$ python3 -q
>>> import numpy as np
>>> from numpy import linalg as LA
>>> np.set_printoptions(precision=1, suppress=True, linewidth=160, legacy="1.25")
>>> def rnd(a):
...     return np.round(a, 1) + 0
... 
>>> J = np.loadtxt("run15.csv", delimiter=",")
>>> print(J)
[[ 4.  5.  6.  7.  8.  9. 10. 11. 12. 13. 14. 15.]
 [16. 17. 18. 19. 20. 21. 22. 23. 24. 25. 26. 27.]
 [28. 29. 30. 31. 32. 33. 34. 35. 36. 37. 38. 39.]
 [40. 41. 42. 43. 44. 45. 46. 47. 48. 49. 50. 51.]
 [52. 53. 54. 55. 56. 57. 58. 59. 60. 61. 62. 63.]
 [64. 65. 66. 67. 68. 69. 70. 71. 72. 73. 74. 75.]
 [76. 77. 78. 79. 80. 81. 82. 83. 84. 85. 86. 87.]]
>>> # looks like rank 2
>>> print(J.reshape(2, -1))
[[ 4.  5.  6.  7.  8.  9. 10. 11. 12. 13. 14. 15. 16. 17. 18. 19. 20. 21. 22. 23. 24. 25. 26. 27. 28. 29. 30. 31. 32. 33. 34. 35. 36. 37. 38. 39. 40. 41. 42.
  43. 44. 45.]
 [46. 47. 48. 49. 50. 51. 52. 53. 54. 55. 56. 57. 58. 59. 60. 61. 62. 63. 64. 65. 66. 67. 68. 69. 70. 71. 72. 73. 74. 75. 76. 77. 78. 79. 80. 81. 82. 83. 84.
  85. 86. 87.]]
>>> blk = J.reshape(7, 2, -1)
>>> print(np.einsum("ihd,ihd->ih", blk, blk))
[[  271.   955.]
 [ 2071.  3619.]
 [ 5599.  8011.]
 [10855. 14131.]
 [17839. 21979.]
 [26551. 31555.]
 [36991. 42859.]]
>>> print(blk.sum(axis=1))
[[ 14.  16.  18.  20.  22.  24.]
 [ 38.  40.  42.  44.  46.  48.]
 [ 62.  64.  66.  68.  70.  72.]
 [ 86.  88.  90.  92.  94.  96.]
 [110. 112. 114. 116. 118. 120.]
 [134. 136. 138. 140. 142. 144.]
 [158. 160. 162. 164. 166. 168.]]
>>> print(blk[:, 0])
[[ 4.  5.  6.  7.  8.  9.]
 [16. 17. 18. 19. 20. 21.]
 [28. 29. 30. 31. 32. 33.]
 [40. 41. 42. 43. 44. 45.]
 [52. 53. 54. 55. 56. 57.]
 [64. 65. 66. 67. 68. 69.]
 [76. 77. 78. 79. 80. 81.]]
>>> rk = LA.matrix_rank(J)
>>> print(rk)
2
>>> N = LA.svd(J)[2][rk:].T
>>> print([int(LA.matrix_rank(J[:i])) for i in range(1, len(J) + 1)])
[1, 2, 2, 2, 2, 2, 2]
>>> print([int(LA.matrix_rank(J[:, :j + 1])) for j in range(12)])
[1, 2, 2, 2, 2, 2, 2, 2, 2, 2, 2, 2]
>>> print(np.allclose(J @ N, 0))
True
>>> print(LA.matrix_rank(J.T @ J), LA.matrix_rank(J @ J.T))
2 2
>>> print([int(LA.matrix_rank(np.delete(J, i, axis=0))) for i in range(7)])
[2, 2, 2, 2, 2, 2, 2]
>>> print(rnd(N @ N.T))
[[ 0.7 -0.3 -0.2 -0.2 -0.1 -0.1 -0.1  0.   0.   0.1  0.1  0.1]
 [-0.3  0.8 -0.2 -0.2 -0.1 -0.1 -0.1  0.   0.   0.   0.1  0.1]
 [-0.2 -0.2  0.8 -0.1 -0.1 -0.1 -0.1  0.   0.   0.   0.   0.1]
 [-0.2 -0.2 -0.1  0.9 -0.1 -0.1 -0.1 -0.1  0.   0.   0.   0. ]
 [-0.1 -0.1 -0.1 -0.1  0.9 -0.1 -0.1 -0.1 -0.1  0.   0.   0. ]
 [-0.1 -0.1 -0.1 -0.1 -0.1  0.9 -0.1 -0.1 -0.1 -0.1 -0.1 -0.1]
 [-0.1 -0.1 -0.1 -0.1 -0.1 -0.1  0.9 -0.1 -0.1 -0.1 -0.1 -0.1]
 [ 0.   0.   0.  -0.1 -0.1 -0.1 -0.1  0.9 -0.1 -0.1 -0.1 -0.1]
 [ 0.   0.   0.   0.  -0.1 -0.1 -0.1 -0.1  0.9 -0.1 -0.2 -0.2]
 [ 0.1  0.   0.   0.   0.  -0.1 -0.1 -0.1 -0.1  0.8 -0.2 -0.2]
 [ 0.1  0.1  0.   0.   0.  -0.1 -0.1 -0.1 -0.2 -0.2  0.8 -0.3]
 [ 0.1  0.1  0.1  0.   0.  -0.1 -0.1 -0.1 -0.2 -0.2 -0.3  0.7]]
>>> W0 = np.loadtxt("layer17.csv", delimiter=",")
>>> print(W0)
[[ 3.7  4.6  1.6  0.5]
 [ 1.7 -3.9  3.5 -1.6]
 [ 2.5 -3.9  2.   0.1]
 [ 2.9  5.4  3.   0.8]
 [ 4.8  6.8  2.   1.8]
 [ 2.4 -3.   3.7 -2. ]
 [ 4.6  4.4  2.3  1.7]
 [ 1.6 -3.3  3.2 -0.1]
 [ 2.8  6.1  1.2  3.1]
 [ 1.  -6.2  6.  -0.9]
 [ 2.  -3.9  2.1 -1.7]
 [ 3.   4.   2.2  1.2]
 [ 0.6  5.2  1.6  2.5]
 [ 4.3  4.8  2.2  3. ]
 [ 4.3  5.   1.5  3.7]]
>>> Xs = W0 - W0.mean(axis=0)
>>> left, sigma, vt = LA.svd(Xs, full_matrices=False)
>>> print((np.sign(left[:, 0]) == np.sign(left[0, 0])).astype(int))
[1 0 0 1 1 0 1 0 1 0 0 1 1 1 1]
>>> print(rnd(np.abs(vt[-1])))
[0.2 0.  0.9 0.4]
>>> hat = W0 @ LA.solve(W0.T @ W0, W0.T)
>>> print(rnd(LA.eigvalsh(hat)))
[0. 0. 0. 0. 0. 0. 0. 0. 0. 0. 0. 1. 1. 1. 1.]
>>> print(rnd(np.trace(hat)))
4.0
>>> other = np.c_[W0[:, :3] @ np.array([[0, 0, 0], [1, -1, -1], [0, -1, 0]]), np.array([-9, -7, -6, 6, 8, 6, -1, 2, 6, -8, -3, -7, 2, -8, -2])]
>>> print(rnd(other))
[[ 4.6 -6.2 -4.6 -9. ]
 [-3.9  0.4  3.9 -7. ]
 [-3.9  1.9  3.9 -6. ]
 [ 5.4 -8.4 -5.4  6. ]
 [ 6.8 -8.8 -6.8  8. ]
 [-3.  -0.7  3.   6. ]
 [ 4.4 -6.7 -4.4 -1. ]
 [-3.3  0.1  3.3  2. ]
 [ 6.1 -7.3 -6.1  6. ]
 [-6.2  0.2  6.2 -8. ]
 [-3.9  1.8  3.9 -3. ]
 [ 4.  -6.2 -4.  -7. ]
 [ 5.2 -6.8 -5.2  2. ]
 [ 4.8 -7.  -4.8 -8. ]
 [ 5.  -6.5 -5.  -2. ]]
>>> print(rnd(LA.lstsq(W0, other[:, 0])[0]))
[0. 1. 0. 0.]
>>> print(rnd(LA.norm(other - W0 @ LA.lstsq(W0, other)[0], axis=0)))
[ 0.   0.   0.  20.4]
>>> print(rnd(LA.norm(LA.qr(W0)[0].T @ other, axis=0) ** 2 / ((other ** 2).sum(axis=0) + 1e-12)))
[1.  1.  1.  0.2]
>>> Z = W0[[14, 3]].astype(float)
>>> for _ in range(4):
...     labels = LA.norm(W0[:, None] - Z, axis=-1).argmin(axis=1)
...     Z = np.array([W0[labels == j].mean(axis=0) for j in range(2)])
... 
>>> print(labels)
[0 1 1 0 0 1 0 1 0 1 1 0 0 0 0]
>>> print(np.abs(Z[1] - Z[0]).argmax())
1
>>> print(rnd(Z))
[[ 3.4  5.1  2.   2. ]
 [ 1.9 -4.   3.4 -1. ]]
>>> print(LA.matrix_rank(Z))
2
>>> print(rnd(LA.norm(Z)))
8.9
>>> print(rnd(Z.sum(axis=1)))
[12.6  0.2]
>>> A = np.load("w.npy")
>>> print(A)
[[ 1  0  1  3  0 -3]
 [ 0 -2  0  0  0  0]
 [ 0  0  1 -2 -3 -3]
 [ 3  0  3  3 -1 -2]
 [ 2  0  3  1  1 -2]
 [-1  0  2  3 -3 -1]]
>>> # 2 groups of indices that never mix
>>> q, R = LA.qr(A)
>>> print(rnd(np.trace(q @ q.T)))
6.0
>>> print(rnd(q.T @ q))
[[1. 0. 0. 0. 0. 0.]
 [0. 1. 0. 0. 0. 0.]
 [0. 0. 1. 0. 0. 0.]
 [0. 0. 0. 1. 0. 0.]
 [0. 0. 0. 0. 1. 0.]
 [0. 0. 0. 0. 0. 1.]]
>>> print(rnd(abs(R[0, 0])), rnd(LA.norm(A[:, 0])))
3.9 3.9
>>> print(rnd(q))
[[-0.3  0.   0.   0.5  0.1 -0.8]
 [ 0.   1.   0.   0.   0.   0. ]
 [ 0.   0.  -0.3 -0.7  0.6 -0.4]
 [-0.8  0.  -0.1  0.2  0.4  0.4]
 [-0.5  0.  -0.3 -0.3 -0.7 -0.2]
 [ 0.3  0.  -0.9  0.3  0.   0.2]]
>>> print(q.shape, R.shape)
(6, 6) (6, 6)
>>> print(np.allclose(R.T @ R, A.T @ A))
True
>>> other = np.array([[0, -3], [2, 0], [0, 1], [1, 0], [3, -1], [0, -3]])
>>> print(np.einsum("ik,kj->ij", A, other))
[[  3   7]
 [ -4   0]
 [-11  13]
 [  0   1]
 [  4   2]
 [ -6  11]]
>>> print(A @ other)
[[  3   7]
 [ -4   0]
 [-11  13]
 [  0   1]
 [  4   2]
 [ -6  11]]
>>> print(LA.matrix_rank(np.vstack([A, other.T])))
6
>>> print(A.reshape(-1, 2))
[[ 1  0]
 [ 1  3]
 [ 0 -3]
 [ 0 -2]
 [ 0  0]
 [ 0  0]
 [ 0  0]
 [ 1 -2]
 [-3 -3]
 [ 3  0]
 [ 3  3]
 [-1 -2]
 [ 2  0]
 [ 3  1]
 [ 1 -2]
 [-1  0]
 [ 2  3]
 [-3 -1]]
>>> blk = A.reshape(6, 2, -1)
>>> print(blk.sum(axis=1))
[[ 4  0 -2]
 [ 0 -2  0]
 [-2 -3 -2]
 [ 6 -1  1]
 [ 3  1  1]
 [ 2 -3  1]]
>>> print(np.einsum("ihd,ihd->ih", blk, blk))
[[ 2 18]
 [ 4  0]
 [ 1 22]
 [18 14]
 [13  6]
 [ 5 19]]
>>> other = LA.inv(A)
>>> print(rnd(LA.det(A) * LA.det(other)))
1.0
>>> print((np.abs(other) > 1e-9).astype(int))
[[1 0 1 1 1 1]
 [0 1 0 0 0 0]
 [1 0 1 1 1 1]
 [1 0 1 1 1 1]
 [1 0 1 1 1 1]
 [1 0 1 1 1 1]]
>>> print(rnd(LA.inv(other)))
[[ 1.  0.  1.  3.  0. -3.]
 [ 0. -2.  0.  0.  0.  0.]
 [ 0.  0.  1. -2. -3. -3.]
 [ 3.  0.  3.  3. -1. -2.]
 [ 2.  0.  3.  1.  1. -2.]
 [-1.  0.  2.  3. -3. -1.]]
